$ ipython --no-banner

In [1]: import numpy as np

In [2]: np.set_printoptions(precision=4, suppress=True, linewidth=100)

In [3]: data = np.array([[1.6, 0.6, -0.4, -1.1, -0.1, 0.5, -0.8, 2.0, -0.2, -0.3, -0.8, -0.2, 0.2],
   ...:     [-0.7, -0.5, -0.1, -1.6, -1.5, -0.6, -0.3, -1.2, -0.2, 1.8, 0.3, -0.2, 0.6],
   ...:     [-0.6, -1.3, 2.6, -1.5, -0.8, 1.1, 1.3, -0.1, 0.5, 0.8, 1.4, -1.4, 0.2],
   ...:     [0.0, -0.3, 0.1, -0.5, -0.9, -0.4, -0.8, 0.9, -0.1, -0.2, 1.7, -2.5, -0.9],
   ...:     [-0.9, 0.9, -0.3, 0.1, 1.1, 1.1, -1.3, -1.0, -0.4, 0.5, -1.5, -1.1, 0.9],
   ...:     [1.1, -0.4, -0.2, 0.1, 1.2, -1.9, -0.1, -1.4, -1.2, 1.7, -0.4, 1.1, 1.0],
   ...:     [-1.2, -0.2, -0.4, -0.3, 0.3, -1.2, -0.2, 1.1, -0.2, 0.3, 0.0, -1.0, -1.1]])

In [4]: print(data)
[[ 1.6  0.6 -0.4 -1.1 -0.1  0.5 -0.8  2.  -0.2 -0.3 -0.8 -0.2  0.2]
 [-0.7 -0.5 -0.1 -1.6 -1.5 -0.6 -0.3 -1.2 -0.2  1.8  0.3 -0.2  0.6]
 [-0.6 -1.3  2.6 -1.5 -0.8  1.1  1.3 -0.1  0.5  0.8  1.4 -1.4  0.2]
 [ 0.  -0.3  0.1 -0.5 -0.9 -0.4 -0.8  0.9 -0.1 -0.2  1.7 -2.5 -0.9]
 [-0.9  0.9 -0.3  0.1  1.1  1.1 -1.3 -1.  -0.4  0.5 -1.5 -1.1  0.9]
 [ 1.1 -0.4 -0.2  0.1  1.2 -1.9 -0.1 -1.4 -1.2  1.7 -0.4  1.1  1. ]
 [-1.2 -0.2 -0.4 -0.3  0.3 -1.2 -0.2  1.1 -0.2  0.3  0.  -1.  -1.1]]

In [5]: t = np.radians(71)

In [6]: Rm = np.eye(13)

In [7]: Rm[1, 1] = Rm[2, 2] = np.cos(t)

In [8]: Rm[1, 2], Rm[2, 1] = -np.sin(t), np.sin(t)

In [9]: M2 = data @ Rm.T

In [10]: print(np.linalg.svd(data, compute_uv=False), np.linalg.svd(M2, compute_uv=False))
[5.4141 4.4732 3.4076 3.3124 2.8392 2.0313 1.7022] [5.4141 4.4732 3.4076 3.3124 2.8392 2.0313 1.7022]

In [11]: print(np.allclose(np.linalg.norm(data, axis=1), np.linalg.norm(M2, axis=1)))
True

In [12]: print(round(float(np.linalg.det(Rm)), 4), np.round(np.trace(Rm), 4))
1.0 11.6511

In [13]: print(np.allclose(data @ data.T, M2 @ M2.T))
True

In [14]: x0 = np.array([2, -3, 2, -2, -3, -2, -1, 1, -3, 0, -3, 1, 3])

In [15]: print(data @ (2 * x0))
[16.6 18.4  6.4 -5.4 -6.4 21.2 -5.8]

In [16]: print(data @ np.ones(13))
[ 1.  -4.2  2.2 -3.9 -1.9  0.6 -4.1]

In [17]: print(data @ x0)
[ 8.3  9.2  3.2 -2.7 -3.2 10.6 -2.9]

In [18]: print(np.einsum("ij,j->i", data, x0))
[ 8.3  9.2  3.2 -2.7 -3.2 10.6 -2.9]

In [19]: print(np.linalg.norm(data @ x0) <= np.linalg.norm(data, 2) * np.linalg.norm(x0) + 1e-9)
True

In [20]: print((data @ x0).argmax())
5

In [21]: print((data * x0).sum(axis=1))
[ 8.3  9.2  3.2 -2.7 -3.2 10.6 -2.9]

In [22]: M2 = data / np.linalg.norm(data, axis=1, keepdims=True)

In [23]: gram = M2 @ M2.T

In [24]: print(np.linalg.norm(M2, axis=1))
[1. 1. 1. 1. 1. 1. 1.]

In [25]: print((gram - 2 * np.eye(7)).round(6).argmax(axis=1))
[3 2 3 6 5 1 3]

In [26]: print(np.argwhere(np.triu(np.abs(gram) > 0.95, 1)))
[]

In [27]: print(gram[5])
[-0.1841  0.2992 -0.2907 -0.4315  0.0833  1.     -0.1493]

In [28]: x0 = np.array([0, 4, 0, 0, 4, 5, 5, 0, 4, 3, 4, 3, 3])

In [29]: a = np.maximum(data @ x0, 0)

In [30]: print(np.maximum(data @ x0, 0) - np.maximum(-data @ x0, 0))
[ -4.4  -5.5  10.  -15.2   0.3  -1.8 -12.8]

In [31]: print(a)
[ 0.   0.  10.   0.   0.3  0.   0. ]

In [32]: print(np.flatnonzero(a > 1e-9))
[2 4]

In [33]: W = np.array([[9, -8, -6, -1, 6],
    ...:     [5, -4, -7, 2, -4],
    ...:     [1, 1, 1, -2, -1],
    ...:     [-1, 1, -4, 6, -1],
    ...:     [-7, -5, -7, -6, 6],
    ...:     [-7, 7, -2, -2, 1],
    ...:     [-6, 2, -9, 4, -8],
    ...:     [3, 3, -5, 7, -1],
    ...:     [-8, -9, -4, -6, -3],
    ...:     [-2, 0, 2, -1, -8],
    ...:     [-4, 9, -6, -9, -7],
    ...:     [8, -7, -2, -3, -6],
    ...:     [-4, 9, -1, 0, 3]])

In [34]: c = np.array([-1, 1, 1, -2, -1])

In [35]: H = np.maximum(data @ W + c, 0)

In [36]: print(np.linalg.matrix_rank(H))
5

In [37]: C = np.array([[0, -2], [-3, 3], [0, -9], [4, 4], [4, -5]])

In [38]: print((H @ C).round(6).argmax(axis=1))
[0 0 1 1 0 0 0]

In [39]: arr = np.loadtxt("sample2.csv", delimiter=",")

In [40]: print(arr)
[[ 2.0415 -0.1294 -2.2839  1.6495  1.624   3.1574  1.4707 -2.4651 -1.4602]
 [-1.7241  0.2003  2.366  -2.6837 -1.7021 -2.904  -1.3146  2.0227  1.3869]
 [-1.563  -0.1344  1.656  -1.6149 -1.9883 -3.4982 -0.4403  1.8862  1.2074]
 [ 3.6854  0.265  -3.572   4.3112  4.0815  5.9923  2.6005 -4.0908 -2.3261]
 [ 2.0402  0.302  -1.8547  2.112   2.1113  2.8727  1.0756 -2.5075 -1.0012]]

In [41]: U, sig, Vt = np.linalg.svd(arr)

In [42]: print(sig)
[15.9953  1.1954  0.9222  0.8007  0.4598]

In [43]: M2 = U[:, :1] @ np.diag(sig[:1]) @ Vt[:1]

In [44]: print(round(float(np.linalg.norm(arr - M2, 2)), 4), round(float(sig[1]), 4))
1.1954 1.1954

In [45]: print(np.linalg.matrix_rank(M2))
1

In [46]: print(np.linalg.matrix_rank(arr, rtol=0.05))
4

In [47]: x0 = np.array([2, 1, 4, 6, 4, 0, 0, 4, 6])

In [48]: a = np.maximum(arr @ x0, 0)

In [49]: print(arr * (a > 1e-9)[:, None])
[[ 0.     -0.     -0.      0.      0.      0.      0.     -0.     -0.    ]
 [-0.      0.      0.     -0.     -0.     -0.     -0.      0.      0.    ]
 [-1.563  -0.1344  1.656  -1.6149 -1.9883 -3.4982 -0.4403  1.8862  1.2074]
 [ 3.6854  0.265  -3.572   4.3112  4.0815  5.9923  2.6005 -4.0908 -2.3261]
 [ 2.0402  0.302  -1.8547  2.112   2.1113  2.8727  1.0756 -2.5075 -1.0012]]

In [50]: print(arr.T @ a)
[ 22.6141   1.9322 -21.5955  26.0018  24.6105  35.3729  15.5512 -25.5209 -13.5751]

In [51]: print(a)
[0.     0.     0.5102 5.2212 2.0436]
